$ python3 -q
>>> import numpy as np
>>> np.set_printoptions(precision=2, suppress=True, linewidth=140)
>>> arr = np.array([[0, 0, 0, 0],
...     [12, 0, 18, 6],
...     [14, 0, 21, 7],
...     [6, 0, 9, 3],
...     [10, 0, 15, 5],
...     [10, 0, 15, 5],
...     [8, 0, 12, 4],
...     [16, 0, 24, 8]])
>>> Uu, sig, Vt = np.linalg.svd(arr)
>>> np.argmax(sig[:-1] / (sig[1:] + 1e-6)) + 1
np.int64(1)
>>> A2 = Uu[:, :1] @ np.diag(sig[:1]) @ Vt[:1]
>>> np.linalg.matrix_rank(arr, rtol=0.05)
np.int64(1)
>>> round(float(np.linalg.norm(arr - A2, 2)), 2), round(sig[1], 2)
(0.0, np.float64(0.0))
>>> np.linalg.matrix_rank(A2)
np.int64(1)
>>> round(np.linalg.norm(arr - A2) / np.linalg.norm(arr), 2)
np.float64(0.0)
>>> x = np.array([3, 2, 1, 1])
>>> print(np.linalg.norm(arr @ x) <= np.linalg.norm(arr, 2) * np.linalg.norm(x) + 1e-9)
True
>>> np.sign((arr @ x).round(6))
array([0, 1, 1, 1, 1, 1, 1, 1])
>>> arr @ x
array([ 0, 60, 70, 30, 50, 50, 40, 80])
>>> arr @ np.eye(4)[0]
array([ 0., 12., 14.,  6., 10., 10.,  8., 16.])
>>> np.einsum("ij,j->i", arr, x)
array([ 0, 60, 70, 30, 50, 50, 40, 80])
>>> A2 = np.array([[1, -3], [1, -2]])
>>> basis = np.array([[0, -5], [1, 2]])
>>> F = np.kron(A2, basis)
>>> F
array([[ 0, -5,  0, 15],
       [ 1,  2, -3, -6],
       [ 0, -5,  0, 10],
       [ 1,  2, -2, -4]])
>>> O = F.astype(float).copy()
>>> for j in range(4):
...     O[:, j] -= O[:, :j] @ (O[:, :j].T @ O[:, j])
...     O[:, j] /= np.linalg.norm(O[:, j])
... 
>>> print(np.round(O.T @ O, 2) + 0)
[[1. 0. 0. 0.]
 [0. 1. 0. 0.]
 [0. 0. 1. 0.]
 [0. 0. 0. 1.]]
>>> print(O.round(2) + 0)
[[ 0.   -0.71  0.    0.71]
 [ 0.71  0.   -0.71  0.  ]
 [ 0.   -0.71  0.   -0.71]
 [ 0.71  0.    0.71  0.  ]]
>>> def softmax(z):
...     e = np.exp(z - z.max(axis=-1, keepdims=True))
...     return e / e.sum(axis=-1, keepdims=True)
... 
>>> np.round(softmax(F[3] + 2), 2) + 0
array([0.26, 0.72, 0.01, 0.  ])
>>> np.round(softmax(F[3]), 2) + 0
array([0.26, 0.72, 0.01, 0.  ])
>>> S = F @ F.T / np.sqrt(4)
>>> np.round(softmax(S + np.triu(np.full(S.shape, -np.inf), 1)), 2) + 0
array([[1.  , 0.  , 0.  , 0.  ],
       [0.  , 1.  , 0.  , 0.  ],
       [1.  , 0.  , 0.  , 0.  ],
       [0.  , 0.99, 0.  , 0.01]])
>>> np.round(softmax(S), 2) + 0
array([[1.  , 0.  , 0.  , 0.  ],
       [0.  , 1.  , 0.  , 0.  ],
       [1.  , 0.  , 0.  , 0.  ],
       [0.  , 0.99, 0.  , 0.01]])
>>> np.linalg.matrix_power(F, 3)
array([[-10,   5,   0,   0],
       [ -1, -12,   0,   0],
       [  0,   0, -10,   5],
       [  0,   0,  -1, -12]])
>>> np.trace(F)
np.int64(-2)
>>> print(F @ F)
[[ 10  20 -15 -30]
 [ -4   2   6  -3]
 [  5  10  -5 -10]
 [ -2   1   2  -1]]
>>> (F - F.T) / 2
array([[ 0., -3.,  0.,  7.],
       [ 3.,  0.,  1., -4.],
       [ 0., -1.,  0.,  6.],
       [-7.,  4., -6.,  0.]])
>>> np.sort(np.abs(np.linalg.eigvals(F)))
array([2.24, 2.24, 2.24, 2.24])
>>> X = np.load("dump.npy")
>>> X
array([[3, 3, 4, 2, 4, 1, 3, 0, 0, 1, 5],
       [0, 2, 0, 0, 0, 4, 4, 2, 2, 5, 0],
       [0, 0, 0, 4, 2, 0, 1, 3, 5, 1, 4],
       [0, 0, 0, 0, 4, 2, 3, 5, 3, 2, 5],
       [0, 0, 0, 0, 2, 0, 2, 1, 5, 3, 4],
       [0, 0, 0, 0, 0, 0, 3, 0, 0, 2, 3],
       [0, 0, 0, 0, 0, 0, 1, 2, 1, 2, 3],
       [0, 0, 0, 0, 0, 0, 0, 1, 1, 1, 3],
       [0, 0, 0, 0, 0, 0, 0, 0, 1, 2, 5],
       [0, 0, 0, 0, 0, 0, 0, 0, 0, 0, 5],
       [0, 0, 0, 0, 0, 0, 0, 0, 0, 0, 0]])
>>> theta = np.radians(36)
>>> r_ = np.eye(11)
>>> r_[6, 6] = r_[1, 1] = np.cos(theta)
>>> r_[6, 1], r_[1, 6] = -np.sin(theta), np.sin(theta)
>>> r_
array([[ 1.  ,  0.  ,  0.  ,  0.  ,  0.  ,  0.  ,  0.  ,  0.  ,  0.  ,  0.  ,  0.  ],
       [ 0.  ,  0.81,  0.  ,  0.  ,  0.  ,  0.  ,  0.59,  0.  ,  0.  ,  0.  ,  0.  ],
       [ 0.  ,  0.  ,  1.  ,  0.  ,  0.  ,  0.  ,  0.  ,  0.  ,  0.  ,  0.  ,  0.  ],
       [ 0.  ,  0.  ,  0.  ,  1.  ,  0.  ,  0.  ,  0.  ,  0.  ,  0.  ,  0.  ,  0.  ],
       [ 0.  ,  0.  ,  0.  ,  0.  ,  1.  ,  0.  ,  0.  ,  0.  ,  0.  ,  0.  ,  0.  ],
       [ 0.  ,  0.  ,  0.  ,  0.  ,  0.  ,  1.  ,  0.  ,  0.  ,  0.  ,  0.  ,  0.  ],
       [ 0.  , -0.59,  0.  ,  0.  ,  0.  ,  0.  ,  0.81,  0.  ,  0.  ,  0.  ,  0.  ],
       [ 0.  ,  0.  ,  0.  ,  0.  ,  0.  ,  0.  ,  0.  ,  1.  ,  0.  ,  0.  ,  0.  ],
       [ 0.  ,  0.  ,  0.  ,  0.  ,  0.  ,  0.  ,  0.  ,  0.  ,  1.  ,  0.  ,  0.  ],
       [ 0.  ,  0.  ,  0.  ,  0.  ,  0.  ,  0.  ,  0.  ,  0.  ,  0.  ,  1.  ,  0.  ],
       [ 0.  ,  0.  ,  0.  ,  0.  ,  0.  ,  0.  ,  0.  ,  0.  ,  0.  ,  0.  ,  1.  ]])
>>> A2 = X @ r_.T
>>> np.allclose(X @ X.T, A2 @ A2.T)
True
>>> np.abs(A2 - X).max(axis=0)
array([0.  , 1.97, 0.  , 0.  , 0.  , 0.  , 2.34, 0.  , 0.  , 0.  , 0.  ])
>>> print(A2)
[[3.   4.19 4.   2.   4.   1.   0.66 0.   0.   1.   5.  ]
 [0.   3.97 0.   0.   0.   4.   2.06 2.   2.   5.   0.  ]
 [0.   0.59 0.   4.   2.   0.   0.81 3.   5.   1.   4.  ]
 [0.   1.76 0.   0.   4.   2.   2.43 5.   3.   2.   5.  ]
 [0.   1.18 0.   0.   2.   0.   1.62 1.   5.   3.   4.  ]
 [0.   1.76 0.   0.   0.   0.   2.43 0.   0.   2.   3.  ]
 [0.   0.59 0.   0.   0.   0.   0.81 2.   1.   2.   3.  ]
 [0.   0.   0.   0.   0.   0.   0.   1.   1.   1.   3.  ]
 [0.   0.   0.   0.   0.   0.   0.   0.   1.   2.   5.  ]
 [0.   0.   0.   0.   0.   0.   0.   0.   0.   0.   5.  ]
 [0.   0.   0.   0.   0.   0.   0.   0.   0.   0.   0.  ]]
